$ python -q
>>> import numpy as np
>>> from numpy import linalg as LA
>>> np.set_printoptions(precision=3, suppress=True, linewidth=120, floatmode="fixed")
>>> tidy = lambda a: np.round(a, 3) + 0
>>> rng = np.random.default_rng(211)
>>> M = (rng.random((5, 5)) < 0.3) + np.eye(5)
>>> M /= M.sum(axis=1, keepdims=True)
>>> M
array([[0.500, 0.000, 0.500, 0.000, 0.000],
       [0.000, 0.500, 0.000, 0.500, 0.000],
       [0.000, 0.500, 0.500, 0.000, 0.000],
       [0.500, 0.000, 0.000, 0.500, 0.000],
       [0.250, 0.250, 0.000, 0.250, 0.250]])
>>> r0 = np.array([4, -4])
>>> np.polyval(r0, M[0])
array([-2.000, -4.000, -2.000, -4.000, -4.000])
>>> np.correlate(M[0], M[4], "full")
array([0.125, 0.125, 0.125, 0.250, 0.125, 0.125, 0.125, 0.000, 0.000])
>>> np.array([np.convolve(row, r0, "same") for row in M])
array([[ 2.000, -2.000,  2.000, -2.000,  0.000],
       [ 0.000,  2.000, -2.000,  2.000, -2.000],
       [ 0.000,  2.000,  0.000, -2.000,  0.000],
       [ 2.000, -2.000,  0.000,  2.000, -2.000],
       [ 1.000,  0.000, -1.000,  1.000,  0.000]])
>>> U, sv, Vh = LA.svd(M)
>>> tidy(sv)
array([1.077, 0.726, 0.707, 0.253, 0.000])
>>> Y = U[:, :4] @ np.diag(sv[:4]) @ Vh[:4]
>>> tidy(LA.norm(M - Y) / LA.norm(M))
np.float64(0.0)
>>> LA.matrix_rank(Y)
np.int64(4)
>>> tidy(np.abs(M - Y).max())
np.float64(0.0)
>>> tidy(LA.matrix_power(M, 100))
array([[0.250, 0.250, 0.250, 0.250, 0.000],
       [0.250, 0.250, 0.250, 0.250, 0.000],
       [0.250, 0.250, 0.250, 0.250, 0.000],
       [0.250, 0.250, 0.250, 0.250, 0.000],
       [0.250, 0.250, 0.250, 0.250, 0.000]])
>>> p = np.eye(5)[1]
>>> for _ in range(5):
...     p = p @ M
...     print(p.round(3))
... 
[0.000 0.500 0.000 0.500 0.000]
[0.250 0.250 0.000 0.500 0.000]
[0.375 0.125 0.125 0.375 0.000]
[0.375 0.125 0.250 0.250 0.000]
[0.312 0.188 0.312 0.188 0.000]
>>> M.shape
(5, 5)
>>> tidy(LA.svd(M, compute_uv=False))
array([1.077, 0.726, 0.707, 0.253, 0.000])
>>> np.abs(M).max()
np.float64(0.5)
>>> np.count_nonzero(M)
np.int64(12)
>>> M.sum(axis=0)
array([1.250, 1.250, 1.000, 1.250, 0.250])
>>> LA.rank(M)
Traceback (most recent call last):
  File "<python-input-26>", line 1, in <module>
    LA.rank(M)
    ^^^^^^^
AttributeError: module 'numpy.linalg' has no attribute 'rank'
>>> tidy(LA.norm(M))
np.float64(1.5)
>>> M - M[0]
array([[ 0.000,  0.000,  0.000,  0.000,  0.000],
       [-0.500,  0.500, -0.500,  0.500,  0.000],
       [-0.500,  0.500,  0.000,  0.000,  0.000],
       [ 0.000,  0.000, -0.500,  0.500,  0.000],
       [-0.250,  0.250, -0.500,  0.250,  0.250]])
>>> arr = np.loadtxt("mat.csv", delimiter=",")
>>> tidy(arr)
array([[-0.864,  0.080, -0.497],
       [-0.259, -0.917,  0.303],
       [-0.432,  0.391,  0.813]])
>>> tidy(LA.matrix_power(arr, 3))
array([[-0.747,  0.403, -0.529],
       [-0.571, -0.796,  0.199],
       [-0.341,  0.451,  0.825]])
>>> tidy(np.trace(arr))
np.float64(-0.968)
>>> tidy(np.sort(np.abs(LA.eigvals(arr))))
array([1.000, 1.000, 1.000])
>>> tidy(np.abs(LA.eigvals(arr)).max())
np.float64(1.0)
>>> tidy(arr @ arr)
array([[ 0.940, -0.336,  0.050],
       [ 0.331,  0.939,  0.097],
       [-0.079, -0.075,  0.994]])
>>> x0 = np.array([-2, 2, 3])
>>> tidy(np.sort(np.abs(np.degrees(np.angle(LA.eigvals(arr))))))
array([  0.000, 169.746, 169.746])
>>> [p for p in range(1, 25) if np.allclose(LA.matrix_power(arr, p), np.eye(3))]
[]
>>> tidy(LA.norm(x0)), tidy(LA.norm(arr @ x0))
(np.float64(4.123), np.float64(4.123))
>>> tidy(arr.T @ (arr @ x0))
array([-2.000,  2.000,  3.000])
>>> 3 - LA.matrix_rank(arr - np.eye(3), tol=1e-8)
np.int64(1)
>>> tidy(LA.det(arr))
np.float64(1.0)
>>> data = np.array([[0, 1, -24, 8], [2, 4, -6, 2], [3, 2, -6, 2], [5, 1, -12, 4]])
>>> U, sv, Vh = LA.svd(data)
>>> evecs = Vh[:(sv > 1e-8).sum()]
>>> x0 = data[0] + -1 * data[2] + rng.integers(2) * np.eye(4)[1]
>>> x0
array([ -3.000,  -1.000, -18.000,   6.000])
>>> LA.matrix_rank(np.vstack([data, x0]))
np.int64(3)
>>> tidy(np.diag(evecs.T @ evecs))
array([1.000, 1.000, 0.900, 0.100])
>>> np.allclose(evecs.T @ evecs @ x0, x0)
True
>>> tidy(LA.norm(x0 - evecs.T @ evecs @ x0))
np.float64(0.0)
>>> Y = data + rng.integers(-2, 3, (4, 3)) @ rng.integers(-2, 3, (3, 4))
>>> Y
array([[  4,  -1, -26,   4],
       [ -1,   9, -10,   2],
       [  5,   4,  -4,   0],
       [ -2,   6, -16,   8]])
>>> np.abs(Y - data).sum(axis=1)
array([12, 12,  8, 20])
>>> tidy(LA.svd(Y - data, compute_uv=False))
array([12.899,  5.585,  3.799,  0.000])
>>> feats = np.loadtxt("case12.csv", delimiter=",")
>>> feats
array([[-0.592, -0.645, -1.864],
       [-1.158, -1.163, -3.660],
       [ 1.256,  1.253,  3.798],
       [-1.827, -1.741, -5.285],
       [-0.689, -0.717, -2.074],
       [ 0.974,  0.763,  2.539],
       [ 0.694,  0.644,  1.973],
       [ 2.390,  2.420,  7.175],
       [-1.332, -1.310, -4.170],
       [ 1.356,  1.321,  4.078]])
>>> U, sv, Vh = LA.svd(feats)
>>> np.argmax(sv[:-1] / (sv[1:] + 1e-6)) + 1
np.int64(1)
>>> Y = U[:, :1] @ np.diag(sv[:1]) @ Vh[:1]
>>> tidy(np.abs(feats - Y).max())
np.float64(0.12)
>>> LA.matrix_rank(Y)
np.int64(1)
>>> Y = np.array([[1, -1], [3, -2], [-3, -1]])
>>> A = np.tile(Y, (2, 3))
>>> A
array([[ 1, -1,  1, -1,  1, -1],
       [ 3, -2,  3, -2,  3, -2],
       [-3, -1, -3, -1, -3, -1],
       [ 1, -1,  1, -1,  1, -1],
       [ 3, -2,  3, -2,  3, -2],
       [-3, -1, -3, -1, -3, -1]])
>>> U, sv, Vh = LA.svd(A)
>>> evecs = Vh[:(sv > 1e-8).sum()]
>>> x0 = A[0] + -2 * A[4] + rng.integers(2) * np.eye(6)[5]
>>> x0
array([-5.000,  3.000, -5.000,  3.000, -5.000,  4.000])
>>> tidy(np.diag(evecs.T @ evecs))
array([0.333, 0.333, 0.333, 0.333, 0.333, 0.333])
>>> np.allclose(evecs.T @ evecs @ x0, x0)
False
>>> rk = LA.matrix_rank(A)
>>> rk
np.int64(2)
>>> N = LA.svd(A)[2][rk:].T
>>> [int(LA.matrix_rank(A[:, :j + 1])) for j in range(6)]
[1, 2, 2, 2, 2, 2]
>>> tidy(N @ N.T)
array([[ 0.667,  0.000, -0.333,  0.000, -0.333,  0.000],
       [ 0.000,  0.667,  0.000, -0.333,  0.000, -0.333],
       [-0.333,  0.000,  0.667,  0.000, -0.333,  0.000],
       [ 0.000, -0.333,  0.000,  0.667,  0.000, -0.333],
       [-0.333,  0.000, -0.333,  0.000,  0.667,  0.000],
       [ 0.000, -0.333,  0.000, -0.333,  0.000,  0.667]])
>>> np.allclose(A @ N, 0)
True
>>> rk = LA.matrix_rank(data)
>>> rk
np.int64(3)
>>> N = LA.svd(data)[2][rk:].T
>>> tidy(N[:, 0] / N[np.abs(N[:, 0]).round(6).argmax(), 0])
array([0.000, 0.000, 0.333, 1.000])
>>> [int(LA.matrix_rank(data[:i])) for i in range(1, len(data) + 1)]
[1, 2, 3, 3]
>>> [int(LA.matrix_rank(data[:, :j + 1])) for j in range(4)]
[1, 2, 3, 3]
>>> N.shape
(4, 1)
>>> np.allclose(data @ N, 0)
True
>>> [int(LA.matrix_rank(np.delete(data, i, axis=0))) for i in range(4)]
[3, 3, 3, 3]
>>> tidy(N @ N.T)
array([[0.000, 0.000, 0.000, 0.000],
       [0.000, 0.000, 0.000, 0.000],
       [0.000, 0.000, 0.100, 0.300],
       [0.000, 0.000, 0.300, 0.900]])
>>> tidy(data @ N)
array([[0.000],
       [0.000],
       [0.000],
       [0.000]])
>>> LA.matrix_rank(data.T @ data), LA.matrix_rank(data @ data.T)
(np.int64(3), np.int64(3))
>>> tidy(np.sort(np.abs(LA.eigvals(A))))
array([0.000, 0.000, 0.000, 0.000, 0.000, 3.000])
>>> np.trace(A)
np.int64(-3)
>>> LA.matrix_power(A, 2)
array([[ 0,  0,  0,  0,  0,  0],
       [ 1, -4,  1, -4,  1, -4],
       [-4, 16, -4, 16, -4, 16],
       [ 0,  0,  0,  0,  0,  0],
       [ 1, -4,  1, -4,  1, -4],
       [-4, 16, -4, 16, -4, 16]])
>>> A @ A
array([[ 0,  0,  0,  0,  0,  0],
       [ 1, -4,  1, -4,  1, -4],
       [-4, 16, -4, 16, -4, 16],
       [ 0,  0,  0,  0,  0,  0],
       [ 1, -4,  1, -4,  1, -4],
       [-4, 16, -4, 16, -4, 16]])
>>> (A + A.T) / 2
array([[ 1.000,  1.000, -1.000,  0.000,  2.000, -2.000],
       [ 1.000, -2.000,  1.000, -1.500,  0.500, -1.500],
       [-1.000,  1.000, -3.000,  0.000,  0.000, -2.000],
       [ 0.000, -1.500,  0.000, -1.000, -0.500, -1.000],
       [ 2.000,  0.500,  0.000, -0.500,  3.000, -2.500],
       [-2.000, -1.500, -2.000, -1.000, -2.500, -1.000]])
>>> np.allclose(A, A.T)
False
>>> (A - A.T) / 2
array([[ 0.000, -2.000,  2.000, -1.000, -1.000,  1.000],
       [ 2.000,  0.000,  2.000, -0.500,  2.500, -0.500],
       [-2.000, -2.000,  0.000, -1.000, -3.000,  1.000],
       [ 1.000,  0.500,  1.000,  0.000,  1.500,  0.000],
       [ 1.000, -2.500,  3.000, -1.500,  0.000,  0.500],
       [-1.000,  0.500, -1.000,  0.000, -0.500,  0.000]])
>>> mat = np.load("a.npy")
>>> mat
array([[ -6.988,   5.177,   8.064,  -6.952,  -7.907],
       [ -3.909,   3.998,   6.152,  -5.824,  -4.086],
       [ -3.072,  -2.947,  -3.108,   6.108,  -6.076],
       [ -8.940,   3.035,   6.016,  -3.046, -11.953]])
>>> Y = np.array([[-1, -2], [1, -4]])
>>> W2 = np.kron(Y, mat)
>>> LA.matrix_rank(W2)
np.int64(8)
>>> tidy(LA.norm(W2, 2)), tidy(LA.norm(Y, 2) * LA.norm(mat, 2))
(np.float64(111.251), np.float64(111.251))
>>> x0 = np.array([-2, -3, 0, 1, 2])
>>> tidy(mat * x0)
array([[ 13.976, -15.531,   0.000,  -6.952, -15.814],
       [  7.818, -11.994,   0.000,  -5.824,  -8.172],
       [  6.144,   8.841,   0.000,   6.108, -12.152],
       [ 17.880,  -9.105,   0.000,  -3.046, -23.906]])
>>> tidy(mat @ x0)
array([-24.321, -18.172,   8.941, -18.177])
>>> x0 @ mat
Traceback (most recent call last):
  File "<python-input-106>", line 1, in <module>
    x0 @ mat
    ~~~^~~~~
ValueError: matmul: Input operand 1 has a mismatch in its core dimension 0, with gufunc signature (n?,k),(k,m?)->(n?,m?) (size 4 is different from 5)
>>> mat @ np.eye(5)[1]
array([ 5.177,  3.998, -2.947,  3.035])
>>> (mat @ x0).argmax()
np.int64(2)
>>> tidy((mat * x0).sum(axis=1))
array([-24.321, -18.172,   8.941, -18.177])
>>> np.sign((mat @ x0).round(6))
array([-1.000, -1.000,  1.000, -1.000])
>>> W0 = np.load("block16.npy")
>>> W0
array([[14,  3,  0, -3],
       [ 3,  9,  9,  9],
       [ 0,  9, 27,  0],
       [-3,  9,  0, 18]])
>>> P = np.triu(np.array([[1, 1, 1, 0], [0, 0, 1, -2], [-1, -1, 2, 1], [-1, -1, 2, 0]]), 1) + np.eye(4)
>>> Y = P @ W0 @ LA.inv(P)
>>> tidy(np.poly(Y))
array([     1.000,    -68.000,   1467.000, -10044.000,      0.000])
>>> P @ W0 - W0 @ P
array([[  3.000,   4.000,  19.000,  15.000],
       [  6.000, -12.000,  15.000, -27.000],
       [ -3.000,   9.000,  -9.000,   9.000],
       [  0.000,   3.000,  -6.000,  18.000]])
>>> tidy(LA.det(Y))
np.float64(0.0)
>>> np.trace(Y), np.trace(W0)
(np.float64(68.0), np.int64(68))
>>> evals, evecs = LA.eigh(W0)
>>> tidy(LA.eigvalsh(W0 @ W0))
array([   0.000,  215.259,  463.397, 1011.344])
>>> tidy(LA.eigvalsh(W0 + 2 * np.eye(4)))
array([ 2.000, 16.672, 23.527, 33.802])
>>> np.unique(evals.round(6) + 0, return_counts=True)[1]
array([1, 1, 1, 1])
>>> tidy(evals)
array([ 0.000, 14.672, 21.527, 31.802])
>>> tidy(LA.svd(W0, compute_uv=False))
array([31.802, 21.527, 14.672,  0.000])
>>> J = np.array([[0.1, -0.3, -0.9, -0.8],
...     [1.7, -0.2, -1.1, -0.6],
...     [0.6, -1.4, 2.2, -0.7],
...     [0.8, 0.5, 0.3, 0.0],
...     [2.1, -1.8, 1.6, -0.9],
...     [0.4, 1.4, 0.6, -0.2],
...     [0.6, -0.5, -0.1, 0.5],
...     [-0.8, 0.0, -0.9, 0.7],
...     [-1.1, -0.9, 1.2, 1.8],
...     [-0.3, 0.7, 1.6, 1.5],
...     [18.0, 2.0, 16.0, 48.0],
...     [0.4, -0.8, 0.4, -0.4],
...     [-0.8, -2.0, 0.1, -1.8]])
>>> J
array([[ 0.100, -0.300, -0.900, -0.800],
       [ 1.700, -0.200, -1.100, -0.600],
       [ 0.600, -1.400,  2.200, -0.700],
       [ 0.800,  0.500,  0.300,  0.000],
       [ 2.100, -1.800,  1.600, -0.900],
       [ 0.400,  1.400,  0.600, -0.200],
       [ 0.600, -0.500, -0.100,  0.500],
       [-0.800,  0.000, -0.900,  0.700],
       [-1.100, -0.900,  1.200,  1.800],
       [-0.300,  0.700,  1.600,  1.500],
       [18.000,  2.000, 16.000, 48.000],
       [ 0.400, -0.800,  0.400, -0.400],
       [-0.800, -2.000,  0.100, -1.800]])
>>> Y = np.c_[J[:, :2] @ np.array([[2, -1], [0, -2]]), np.array([-6, 4, -5, 5, 2, -5, -8, -9, -6, -2, -7, 8, -4])]
>>> tidy(Y)
array([[  0.200,   0.500,  -6.000],
       [  3.400,  -1.300,   4.000],
       [  1.200,   2.200,  -5.000],
       [  1.600,  -1.800,   5.000],
       [  4.200,   1.500,   2.000],
       [  0.800,  -3.200,  -5.000],
       [  1.200,   0.400,  -8.000],
       [ -1.600,   0.800,  -9.000],
       [ -2.200,   2.900,  -6.000],
       [ -0.600,  -1.100,  -2.000],
       [ 36.000, -22.000,  -7.000],
       [  0.800,   1.200,   8.000],
       [ -1.600,   4.800,  -4.000]])
>>> tidy(LA.norm(Y - J @ LA.lstsq(J, Y)[0], axis=0))
array([ 0.000,  0.000, 17.699])
